$ python -q
>>> import numpy as np
>>> np.set_printoptions(precision=3, suppress=True, linewidth=200)
>>> feats = np.load("mat.npy")
>>> feats
array([[ 2.496,  0.253,  0.417, -4.147, -0.815, -0.818],
       [-0.859,  0.937, -0.698, -4.16 ,  1.326, -1.957],
       [-0.073, -0.555, -3.157, -2.857, -0.698, -2.463],
       [-0.205, -2.599,  3.278, -2.378,  1.326, -0.218],
       [ 1.07 , -3.389, -1.919,  2.613, -1.346,  0.208],
       [-0.428,  3.311,  0.238, -3.253, -1.718, -0.513],
       [-1.798, -2.069,  2.848,  1.675,  2.175, -1.355],
       [-0.924, -1.603,  0.295,  4.626,  0.21 ,  0.217],
       [ 2.976, -1.122,  0.192, -3.605, -0.774,  1.119],
       [-0.615, -3.929,  0.131, -2.616,  1.522,  0.094],
       [-1.474,  1.106, -3.652,  2.839,  0.418, -0.189],
       [ 3.541, -1.96 ,  1.605, -1.106, -1.722,  1.36 ],
       [-2.253,  1.13 ,  3.39 ,  1.266,  1.19 ,  2.034],
       [ 1.411,  2.139,  0.571,  1.724, -3.818, -0.746],
       [ 1.78 ,  0.973,  0.446,  3.353,  3.007, -0.636],
       [ 0.107,  4.502,  0.427, -0.15 , -1.927,  0.897],
       [-1.511, -0.88 , -3.194, -0.455, -1.821,  2.868],
       [ 0.649,  1.758, -1.783, -2.428, -1.626, -3.125],
       [ 0.745, -3.179,  2.723,  0.174, -0.794, -2.503],
       [ 2.359, -3.357,  1.075, -0.125,  2.613,  0.408],
       [ 2.667,  2.165,  0.17 ,  3.365, -0.203, -1.343],
       [-0.581,  2.028,  2.011, -3.552,  0.766, -1.817],
       [ 2.379, -3.459, -2.682, -0.182, -0.157,  0.357],
       [ 0.883,  1.857, -2.905, -0.341,  1.527,  3.144],
       [ 4.194,  1.256, -0.869,  0.342,  0.967, -2.007],
       [-1.069,  1.746, -0.582,  1.122, -3.586, -2.52 ],
       [-0.627, -1.803, -1.082,  3.28 , -1.735,  2.533],
       [-0.347, -1.252,  2.02 ,  2.891, -0.194, -3.292],
       [-2.789, -1.29 ,  2.677, -0.996,  2.662,  0.557],
       [ 1.811,  3.206,  1.923,  2.148,  1.096,  1.389],
       [ 2.524, -1.393, -1.721, -2.567,  0.086,  2.67 ],
       [ 1.094, -3.072,  0.205, -0.261,  1.725,  3.358],
       [ 2.986,  0.09 , -2.078, -0.413, -3.362,  0.536],
       [-0.982,  1.652, -1.052, -2.017, -1.943, -3.515],
       [ 1.479,  1.28 ,  2.557, -3.051,  1.668, -1.596],
       [ 0.477,  2.458, -4.106, -0.668,  1.055, -0.561],
       [-3.302, -2.723, -0.821, -1.83 ,  0.573,  1.527],
       [-3.802,  0.894, -1.612,  1.345,  0.503, -2.255],
       [-0.53 , -2.616,  3.216, -1.982,  0.586,  1.806],
       [-0.397,  0.631,  2.454, -1.795,  3.845, -0.647],
       [ 0.766, -4.843,  0.711, -0.193,  0.521, -0.38 ]])
>>> Ac = (feats - feats.mean(axis=0)) / feats.std(axis=0)
>>> np.argwhere(np.abs(Ac) > 2)
array([[ 7,  3],
       [13,  4],
       [15,  1],
       [24,  0],
       [25,  4],
       [35,  2],
       [37,  0],
       [39,  4]])
>>> Ac.std(axis=0)
array([1., 1., 1., 1., 1., 1.])
>>> c = np.linalg.lstsq(np.delete(Ac, 0, axis=1), Ac[:, 0])[0]
>>> round(1 - np.var(Ac[:, 0] - np.delete(Ac, 0, axis=1) @ c), 3)
np.float64(0.036)
>>> G = np.cov(feats, rowvar=False)
>>> np.linalg.eigvalsh(G)[::-1]
array([6.535, 5.606, 4.701, 3.373, 2.93 , 2.113])
>>> X = np.array([[-3, 2, 0, 0, 0, 0],
...     [-1, 1, 0, 0, 0, 0],
...     [0, 1, 0, 0, 0, 0],
...     [0, 0, -3, 2, 0, 0],
...     [0, 0, -1, 1, 0, 0],
...     [0, 0, 0, 1, 0, 0],
...     [0, 0, 0, 0, -3, 2],
...     [0, 0, 0, 0, -1, 1],
...     [0, 0, 0, 0, 0, 1]])
>>> X
array([[-3,  2,  0,  0,  0,  0],
       [-1,  1,  0,  0,  0,  0],
       [ 0,  1,  0,  0,  0,  0],
       [ 0,  0, -3,  2,  0,  0],
       [ 0,  0, -1,  1,  0,  0],
       [ 0,  0,  0,  1,  0,  0],
       [ 0,  0,  0,  0, -3,  2],
       [ 0,  0,  0,  0, -1,  1],
       [ 0,  0,  0,  0,  0,  1]])
>>> hat = X @ np.linalg.solve(X.T @ X, X.T)
>>> hat
array([[ 0.909,  0.273, -0.091,  0.   ,  0.   ,  0.   ,  0.   ,  0.   ,  0.   ],
       [ 0.273,  0.182,  0.273,  0.   ,  0.   ,  0.   ,  0.   ,  0.   ,  0.   ],
       [-0.091,  0.273,  0.909,  0.   ,  0.   ,  0.   ,  0.   ,  0.   ,  0.   ],
       [ 0.   ,  0.   ,  0.   ,  0.909,  0.273, -0.091,  0.   ,  0.   ,  0.   ],
       [ 0.   ,  0.   ,  0.   ,  0.273,  0.182,  0.273,  0.   ,  0.   ,  0.   ],
       [ 0.   ,  0.   ,  0.   , -0.091,  0.273,  0.909,  0.   ,  0.   ,  0.   ],
       [ 0.   ,  0.   ,  0.   ,  0.   ,  0.   ,  0.   ,  0.909,  0.273, -0.091],
       [ 0.   ,  0.   ,  0.   ,  0.   ,  0.   ,  0.   ,  0.273,  0.182,  0.273],
       [ 0.   ,  0.   ,  0.   ,  0.   ,  0.   ,  0.   , -0.091,  0.273,  0.909]])
>>> np.allclose(hat @ hat, hat)
True
>>> np.round(np.linalg.eigvalsh(hat), 3) + 0
array([0., 0., 0., 1., 1., 1., 1., 1., 1.])
>>> vec = np.array([2, 2, 1, 2, -2, 3])
>>> y = X @ vec
>>> y
array([-2,  0,  2,  1,  1,  2, 12,  5,  3])
>>> rng = np.random.default_rng(577917)
>>> y = y + 0.05 * rng.normal(size=9)
>>> y
array([-1.971, -0.066,  1.992,  1.074,  0.965,  2.092, 12.072,  4.922,  3.036])
>>> c, *_ = np.linalg.lstsq(X, y)
>>> c
array([ 1.978,  1.972,  1.029,  2.068, -2.01 ,  3.005])
>>> c.round()
array([ 2.,  2.,  1.,  2., -2.,  3.])
>>> round(float(np.linalg.norm(y - X @ c)), 3)
0.147
>>> other = np.c_[X[:, :1] @ np.array([[1]]), np.array([1, 2, 0, 1, 2, 1, 1, 0, 2])]
>>> other
array([[-3,  1],
       [-1,  2],
       [ 0,  0],
       [ 0,  1],
       [ 0,  2],
       [ 0,  1],
       [ 0,  1],
       [ 0,  0],
       [ 0,  2]])
>>> np.round(np.linalg.lstsq(X, other[:, 0])[0], 3) + 0
array([1., 0., 0., 0., 0., 0.])
>>> np.linalg.norm(np.linalg.qr(X)[0].T @ other, axis=0) ** 2 / ((other ** 2).sum(axis=0) + 1e-12)
array([1.   , 0.716])
>>> np.linalg.matrix_rank(other)
np.int64(2)
>>> other = X[0, 0] * X[1:] - np.outer(X[1:, 0], X[0])
>>> other
array([[ 0, -1,  0,  0,  0,  0],
       [ 0, -3,  0,  0,  0,  0],
       [ 0,  0,  9, -6,  0,  0],
       [ 0,  0,  3, -3,  0,  0],
       [ 0,  0,  0, -3,  0,  0],
       [ 0,  0,  0,  0,  9, -6],
       [ 0,  0,  0,  0,  3, -3],
       [ 0,  0,  0,  0,  0, -3]])
>>> X[:, 0] / X[0, 0]
array([ 1.   ,  0.333, -0.   , -0.   , -0.   , -0.   , -0.   , -0.   , -0.   ])
>>> lab = rng.integers(0, 3, 9)
>>> F = np.triu((lab[:, None] == lab) & (rng.random((9, 9)) < 0.8), 1).astype(int)
>>> F += F.T
>>> F
array([[0, 0, 0, 1, 0, 0, 0, 0, 0],
       [0, 0, 1, 0, 1, 1, 0, 0, 1],
       [0, 1, 0, 0, 1, 1, 0, 0, 0],
       [1, 0, 0, 0, 0, 0, 0, 0, 0],
       [0, 1, 1, 0, 0, 1, 0, 0, 1],
       [0, 1, 1, 0, 1, 0, 0, 0, 0],
       [0, 0, 0, 0, 0, 0, 0, 1, 0],
       [0, 0, 0, 0, 0, 0, 1, 0, 0],
       [0, 1, 0, 0, 1, 0, 0, 0, 0]])
>>> # symmetric
>>> np.round(np.linalg.det(F), 3)
np.float64(-2.0)
>>> F @ F
array([[1, 0, 0, 0, 0, 0, 0, 0, 0],
       [0, 4, 2, 0, 3, 2, 0, 0, 1],
       [0, 2, 3, 0, 2, 2, 0, 0, 2],
       [0, 0, 0, 1, 0, 0, 0, 0, 0],
       [0, 3, 2, 0, 4, 2, 0, 0, 1],
       [0, 2, 2, 0, 2, 3, 0, 0, 2],
       [0, 0, 0, 0, 0, 0, 1, 0, 0],
       [0, 0, 0, 0, 0, 0, 0, 1, 0],
       [0, 1, 2, 0, 1, 2, 0, 0, 2]])
>>> lab = rng.permutation(9)
>>> lab
array([3, 8, 6, 0, 4, 2, 5, 1, 7])
>>> other = F[lab][:, lab]
>>> np.sort(np.abs(np.linalg.eigvals(other)))
array([0.358, 1.   , 1.   , 1.   , 1.   , 1.   , 1.   , 1.681, 3.323])
>>> K = np.load("dump.npy")
>>> K
array([[ 0.68,  4.24, -1.42, -1.14,  0.54,  2.22, -0.5 ,  2.7 , -0.94, -0.66,  1.68,  2.08],
       [ 3.41,  4.01,  1.74, -4.23, -1.42,  2.26, -3.18,  3.99,  1.16,  1.75, -0.29,  1.65],
       [ 3.31, -1.61, -0.06,  0.55, -1.94,  2.7 , -5.46,  7.29, -2.12, -4.39,  2.21,  4.59],
       [ 1.92,  1.2 ,  2.85, -0.6 ,  2.34,  0.24,  0.12,  1.41,  0.48,  1.71,  0.48,  0.66],
       [-0.78,  1.36, -2.48,  1.79,  1.25,  1.35,  0.47,  1.74, -2.19, -2.72,  2.44,  2.06]])
>>> vec = np.array([-2, -2, -2, 0, 0, 2, 1, -2, 0, -1, -2, 1])
>>> K @ np.eye(12)[7]
array([2.7 , 3.99, 7.29, 1.41, 1.74])
>>> np.einsum("ij,j->i", K, vec)
array([ -9.08, -24.48, -13.36, -16.17,   3.39])
>>> K @ (2 * vec)
array([-18.16, -48.96, -26.72, -32.34,   6.78])
>>> np.linalg.norm(K @ vec) <= np.linalg.norm(K, 2) * np.linalg.norm(vec) + 1e-9
np.True_
>>> data = np.load("block2.npy")
>>> data
array([[ 8., -6.,  0.,  4., -6.,  4.],
       [-6., 13.,  0., -6.,  9., -6.],
       [ 0.,  0.,  4.,  0.,  0.,  0.],
       [ 4., -6.,  0.,  8., -6.,  4.],
       [-6.,  9.,  0., -6., 13., -6.],
       [ 4., -6.,  0.,  4., -6.,  8.]])
>>> # 2 blocks once reordered
>>> def softmax(z):
...     e = np.exp(z - z.max(axis=-1, keepdims=True))
...     return e / e.sum(axis=-1, keepdims=True)
... 
>>> softmax(data).sum(axis=1)
array([1., 1., 1., 1., 1., 1.])
>>> S = data @ data.T / np.sqrt(6)
>>> np.round(softmax(S + np.triu(np.full(S.shape, -np.inf), 1)), 3) + 0
array([[1.   , 0.   , 0.   , 0.   , 0.   , 0.   ],
       [0.   , 1.   , 0.   , 0.   , 0.   , 0.   ],
       [0.001, 0.001, 0.997, 0.   , 0.   , 0.   ],
       [0.001, 0.   , 0.   , 0.999, 0.   , 0.   ],
       [0.   , 0.001, 0.   , 0.   , 0.999, 0.   ],
       [0.001, 0.   , 0.   , 0.001, 0.   , 0.997]])
>>> evals, vecs = np.linalg.eigh(data)
>>> vec = np.array([-8, -6, 8, -7, 0, -7])
>>> np.round(vecs * np.sqrt(evals) @ vecs.T, 3) + 0
array([[ 2.511, -0.766,  0.   ,  0.511, -0.766,  0.511],
       [-0.766,  3.149,  0.   , -0.766,  1.149, -0.766],
       [ 0.   ,  0.   ,  2.   ,  0.   ,  0.   ,  0.   ],
       [ 0.511, -0.766,  0.   ,  2.511, -0.766,  0.511],
       [-0.766,  1.149,  0.   , -0.766,  3.149, -0.766],
       [ 0.511, -0.766,  0.   ,  0.511, -0.766,  2.511]])
>>> np.abs(data).sum(axis=1).max(), round(float(np.abs(evals).max()), 3)
(np.float64(40.0), 34.0)
>>> round(vec @ data @ vec / (vec @ vec), 3), round(evals[0], 3), round(evals[-1], 3)
(np.float64(6.58), np.float64(4.0), np.float64(34.0))
>>> np.linalg.eigvalsh(data[1:, 1:])
array([ 4.,  4.,  4.,  4., 30.])
>>> vec = np.ones(6)
>>> for _ in range(6):
...     vec = data @ vec
...     vec /= np.linalg.norm(vec)
...     print(round(vec @ data @ vec, 3))
... 
4.0
4.0
4.0
4.0
4.0
4.0
>>> round(np.linalg.eigvalsh(data)[-1], 3)
np.float64(34.0)
>>> W = np.array([[3, 3, -3, -3],
...     [-2, -3, -3, 3],
...     [-2, -2, 2, -2],
...     [-3, -3, 0, 2],
...     [1, 0, 2, -2],
...     [-1, -3, 0, 2]])
>>> c = np.array([0, 8, 9, 5])
>>> act = np.maximum(data @ W + c, 0)
>>> (act > 0).astype(int)
array([[1, 1, 0, 0],
       [0, 0, 1, 1],
       [0, 0, 1, 0],
       [0, 1, 1, 1],
       [1, 0, 1, 0],
       [0, 1, 1, 1]])
>>> np.linalg.matrix_rank(act)
np.int64(4)
>>> act
array([[14., 26.,  0.,  0.],
       [ 0.,  0.,  6., 20.],
       [ 0.,  0., 17.,  0.],
       [ 0.,  2.,  3., 11.],
       [ 1.,  0., 26.,  0.],
       [ 0.,  2.,  3., 11.]])
>>> (act > 0).mean(axis=0)
array([0.333, 0.5  , 0.833, 0.5  ])
>>> basis = np.array([[-1, 1], [0, 0], [1, -1], [3, 2]])
>>> W @ basis
array([[-15,   0],
       [  8,   7],
       [ -2,  -8],
       [  9,   1],
       [ -5,  -5],
       [  7,   3]])
>>> other = np.array([[5, 2, 0, 3, 1, 1, 3, 3, 5, 5, 5],
...     [4, 3, 3, 2, 3, 5, 1, 0, 3, 1, 1],
...     [1, 2, 5, 3, 1, 4, 1, 2, 1, 2, 1],
...     [3, 5, 1, 5, 1, 1, 2, 4, 3, 1, 4],
...     [2, 4, 4, 0, 5, 5, 2, 3, 0, 4, 3],
...     [2, 3, 0, 3, 5, 2, 5, 1, 5, 3, 5],
...     [0, 3, 5, 3, 5, 1, 4, 3, 0, 4, 2],
...     [1, 3, 5, 1, 3, 5, 0, 5, 0, 3, 0],
...     [5, 0, 4, 2, 5, 5, 3, 4, 3, 5, 3],
...     [2, 1, 1, 5, 2, 1, 1, 3, 2, 3, 1]])
>>> E = other.T @ other
>>> E
array([[ 89,  58,  55,  68,  73,  78,  57,  68,  76,  82,  75],
       [ 58,  86,  71,  69,  79,  75,  57,  72,  53,  71,  69],
       [ 55,  71, 118,  59,  97, 107,  51,  85,  31,  88,  47],
       [ 68,  69,  59,  95,  70,  59,  62,  75,  70,  77,  72],
       [ 73,  79,  97,  70, 125, 103,  81,  85,  62, 106,  80],
       [ 78,  75, 107,  59, 103, 124,  54,  83,  54,  92,  61],
       [ 57,  57,  51,  62,  81,  54,  70,  57,  61,  77,  74],
       [ 68,  72,  85,  75,  85,  83,  57,  98,  52,  94,  68],
       [ 76,  53,  31,  70,  62,  54,  61,  52,  82,  69,  77],
       [ 82,  71,  88,  77, 106,  92,  77,  94,  69, 115,  85],
       [ 75,  69,  47,  72,  80,  61,  74,  68,  77,  85,  91]])
>>> # symmetric, so the eigenvalues are real
>>> U, sig, VT = np.linalg.svd(E)
>>> vecs = VT[:(sig > 1e-8).sum()]
>>> vec = E[9] + 5 * E[6] + rng.integers(2) * np.eye(11)[6]
>>> vec
array([367., 356., 343., 387., 511., 362., 427., 379., 374., 500., 455.])
>>> np.linalg.matrix_rank(np.vstack([E, vec]))
np.int64(10)
>>> np.round(np.linalg.norm(vec - vecs.T @ vecs @ vec), 3)
np.float64(0.0)
>>> vec = np.array([-1, 2, 1, 3, 0, -3, -3, 1, 1, 0, -2])
>>> np.einsum("ij,j->i", E, vec)
array([-125,  -17,  -70,   52, -173, -163, -108,  -20,  -94, -135, -116])
>>> E * vec
array([[ -89,  116,   55,  204,    0, -234, -171,   68,   76,    0, -150],
       [ -58,  172,   71,  207,    0, -225, -171,   72,   53,    0, -138],
       [ -55,  142,  118,  177,    0, -321, -153,   85,   31,    0,  -94],
       [ -68,  138,   59,  285,    0, -177, -186,   75,   70,    0, -144],
       [ -73,  158,   97,  210,    0, -309, -243,   85,   62,    0, -160],
       [ -78,  150,  107,  177,    0, -372, -162,   83,   54,    0, -122],
       [ -57,  114,   51,  186,    0, -162, -210,   57,   61,    0, -148],
       [ -68,  144,   85,  225,    0, -249, -171,   98,   52,    0, -136],
       [ -76,  106,   31,  210,    0, -162, -183,   52,   82,    0, -154],
       [ -82,  142,   88,  231,    0, -276, -231,   94,   69,    0, -170],
       [ -75,  138,   47,  216,    0, -183, -222,   68,   77,    0, -182]])
>>> E @ vec
array([-125,  -17,  -70,   52, -173, -163, -108,  -20,  -94, -135, -116])
>>> E @ np.ones(11)
array([779., 760., 809., 776., 961., 890., 701., 837., 687., 956., 799.])
>>> (E @ vec).argmax()
np.int64(3)
>>> np.sign((E @ vec).round(6))
array([-1, -1, -1,  1, -1, -1, -1, -1, -1, -1, -1])
>>> other = np.array([[3, 0, 9],
...     [1, 9, 6],
...     [4, 6, 2],
...     [7, 1, 2],
...     [2, 2, 1],
...     [8, 2, 3],
...     [8, 8, 1],
...     [4, 2, 3],
...     [5, 2, 6],
...     [4, 7, 7],
...     [5, 1, 0],
...     [3, 4, 4]])
>>> basis = np.array([[1, -1, -3, -2, -3, 3, -3, -2, -1],
...     [-1, 2, -2, 1, -2, 3, 3, 1, 0],
...     [0, 3, -1, -2, -3, -2, 0, -3, -3]])
>>> mat = other @ basis
>>> mat
array([[  3,  24, -18, -24, -36,  -9,  -9, -33, -30],
       [ -8,  35, -27,  -5, -39,  18,  24, -11, -19],
       [ -2,  14, -26,  -6, -30,  26,   6,  -8, -10],
       [  6,   1, -25, -17, -29,  20, -18, -19, -13],
       [  0,   5, -11,  -4, -13,  10,   0,  -5,  -5],
       [  6,   5, -31, -20, -37,  24, -18, -23, -17],
       [  0,  11, -41, -10, -43,  46,   0, -11, -11],
       [  2,   9, -19, -12, -25,  12,  -6, -15, -13],
       [  3,  17, -25, -20, -37,   9,  -9, -26, -23],
       [ -3,  31, -33, -15, -47,  19,   9, -22, -25],
       [  4,  -3, -17,  -9, -17,  18, -12,  -9,  -5],
       [ -1,  17, -21, -10, -29,  13,   3, -14, -15]])
>>> np.allclose(mat[:-1].T @ np.linalg.lstsq(mat[:-1].T, mat[-1])[0], mat[-1])
True
